$ ipython --no-banner

In [1]: import numpy as np

In [2]: import numpy.linalg as la

In [3]: np.set_printoptions(precision=1, suppress=True, linewidth=100, legacy="1.25")

In [4]: W0 = np.array([[-0.4, 2.0, -0.3, 0.2, 1.6, -0.7, -0.3, 0.8],
   ...:     [-1.1, -1.5, 2.1, 0.1, 0.2, 1.3, 1.3, -1.3],
   ...:     [1.2, 0.7, -0.7, 0.8, 0.4, 1.3, -0.3, -0.1],
   ...:     [-0.8, 1.0, 0.2, -0.3, -0.8, -0.5, -0.2, -1.1],
   ...:     [-0.5, 0.2, -1.1, -1.7, -1.8, -0.3, 0.4, 0.2],
   ...:     [-0.7, 0.3, 0.8, -2.6, 0.6, -0.5, -2.0, -0.2],
   ...:     [0.1, -0.2, 0.6, 0.0, -1.3, 0.0, 0.2, -1.2],
   ...:     [-2.0, -0.7, -0.2, -0.8, -0.8, -0.3, 0.9, 0.9],
   ...:     [-0.3, 0.9, -0.6, -0.7, -1.9, -1.3, -0.9, -0.3],
   ...:     [2.0, 0.7, -0.2, -0.6, 1.4, -0.5, 0.4, -0.2]])

In [5]: rng = np.random.default_rng(72512)

In [6]: W0[6] = W0[9] + 0.3 * rng.normal(size=8)

In [7]: print(W0.round(1) + 0)
[[-0.4  2.  -0.3  0.2  1.6 -0.7 -0.3  0.8]
 [-1.1 -1.5  2.1  0.1  0.2  1.3  1.3 -1.3]
 [ 1.2  0.7 -0.7  0.8  0.4  1.3 -0.3 -0.1]
 [-0.8  1.   0.2 -0.3 -0.8 -0.5 -0.2 -1.1]
 [-0.5  0.2 -1.1 -1.7 -1.8 -0.3  0.4  0.2]
 [-0.7  0.3  0.8 -2.6  0.6 -0.5 -2.  -0.2]
 [ 2.6  0.4 -0.1 -0.6  1.6 -0.3  0.  -0.6]
 [-2.  -0.7 -0.2 -0.8 -0.8 -0.3  0.9  0.9]
 [-0.3  0.9 -0.6 -0.7 -1.9 -1.3 -0.9 -0.3]
 [ 2.   0.7 -0.2 -0.6  1.4 -0.5  0.4 -0.2]]

In [8]: f = np.array([5, -3])

In [9]: print(np.correlate(W0[3], W0[0], "full"))
[-0.6  1.   0.4 -2.3  0.8  0.8 -1.8  0.4 -0.4 -0.1 -3.1 -0.8  0.1 -2.1  0.4]

In [10]: print(np.polyval(f, W0[3]))
[-7.   2.  -2.  -4.5 -7.  -5.5 -4.  -8.5]

In [11]: A2 = np.c_[W0[:, :1] @ np.array([[1]]), np.array([2, -1, 2, 2, 2, 1, 3, 3, 1, -1])]

In [12]: print(A2)
[[-0.4  2. ]
 [-1.1 -1. ]
 [ 1.2  2. ]
 [-0.8  2. ]
 [-0.5  2. ]
 [-0.7  1. ]
 [ 2.6  3. ]
 [-2.   3. ]
 [-0.3  1. ]
 [ 2.  -1. ]]

In [13]: print(np.round(la.lstsq(W0, A2[:, 0])[0], 1) + 0)
[1. 0. 0. 0. 0. 0. 0. 0.]

In [14]: A2 = W0 / la.norm(W0, axis=1, keepdims=True)

In [15]: gram = A2 @ A2.T

In [16]: print(gram.round(1) + 0)
[[ 1.  -0.5  0.2  0.1 -0.3  0.2  0.2 -0.2  0.   0.4]
 [-0.5  1.  -0.3  0.  -0.3 -0.1 -0.3  0.2 -0.5 -0.3]
 [ 0.2 -0.3  1.  -0.3 -0.4 -0.4  0.5 -0.7 -0.3  0.4]
 [ 0.1  0.  -0.3  1.   0.4  0.3 -0.3  0.1  0.7 -0.3]
 [-0.3 -0.3 -0.4  0.4  1.   0.2 -0.3  0.6  0.7 -0.2]
 [ 0.2 -0.1 -0.4  0.3  0.2  1.   0.1  0.1  0.3  0.1]
 [ 0.2 -0.3  0.5 -0.3 -0.3  0.1  1.  -0.8 -0.3  1. ]
 [-0.2  0.2 -0.7  0.1  0.6  0.1 -0.8  1.   0.2 -0.6]
 [ 0.  -0.5 -0.3  0.7  0.7  0.3 -0.3  0.2  1.  -0.2]
 [ 0.4 -0.3  0.4 -0.3 -0.2  0.1  1.  -0.6 -0.2  1. ]]

In [17]: print(gram[4])
[-0.3 -0.3 -0.4  0.4  1.   0.2 -0.3  0.6  0.7 -0.2]

In [18]: print((gram - 2 * np.eye(10)).round(6).argmax(axis=1))
[9 7 6 8 8 8 9 4 4 6]

In [19]: print(np.round(np.degrees(np.arccos(np.clip(gram[4, 7], -1, 1))), 1))
54.2

In [20]: print(la.norm(A2, axis=1))
[1. 1. 1. 1. 1. 1. 1. 1. 1. 1.]

In [21]: x0 = np.array([8, 0, 5, 5, 5, 2, 0, 1])

In [22]: y = W0 @ x0

In [23]: print(np.round(la.pinv(W0) @ W0, 1) + 0)
[[1. 0. 0. 0. 0. 0. 0. 0.]
 [0. 1. 0. 0. 0. 0. 0. 0.]
 [0. 0. 1. 0. 0. 0. 0. 0.]
 [0. 0. 0. 1. 0. 0. 0. 0.]
 [0. 0. 0. 0. 1. 0. 0. 0.]
 [0. 0. 0. 0. 0. 1. 0. 0.]
 [0. 0. 0. 0. 0. 0. 1. 0.]
 [0. 0. 0. 0. 0. 0. 0. 1.]]

In [24]: print(np.round(la.solve(W0.T @ W0, W0.T @ y), 1) + 0)
[8. 0. 5. 5. 5. 2. 0. 1.]

In [25]: y = y + 0.1 * rng.normal(size=10)

In [26]: print(y)
[  3.8   4.4  14.5 -12.9 -27.7 -12.8  23.6 -24.9 -21.2  17.9]

In [27]: beta, *_ = la.lstsq(W0, y)

In [28]: print(beta.round(1) + 0)
[ 8.   0.   5.1  5.1  5.   1.9 -0.1  1. ]

In [29]: print(np.round(W0.T @ (y - W0 @ beta), 1) + 0)
[0. 0. 0. 0. 0. 0. 0. 0.]

In [30]: arr = np.array([[-11.1, -0.6, -2.6],
    ...:     [0.6, 0.3, -26.9],
    ...:     [0.7, 0.0, -10.9],
    ...:     [7.3, -0.1, -30.6],
    ...:     [-2.7, 1.5, 11.4],
    ...:     [0.2, -0.4, -8.6],
    ...:     [-4.6, -0.9, -0.1],
    ...:     [2.3, 0.8, 35.1],
    ...:     [6.1, 1.0, 14.5],
    ...:     [-0.8, -0.4, 14.8],
    ...:     [0.0, -0.8, -8.6],
    ...:     [5.5, 0.8, 24.7],
    ...:     [-1.8, -0.8, -29.3],
    ...:     [-3.1, 1.5, 11.0],
    ...:     [6.5, 0.0, -16.3],
    ...:     [4.6, -1.5, -28.0]])

In [31]: Q, vecs = la.qr(arr[:, :2])[0], la.qr(arr[:, 2:])[0]

In [32]: sv = la.svd(Q.T @ vecs, compute_uv=False)

In [33]: print((sv > 0.9).sum())
0

In [34]: print(np.degrees(np.arccos(sv.clip(0, 1))))
[51.6]

In [35]: print(round(la.norm(Q @ Q.T - vecs @ vecs.T, 2), 1))
1.0
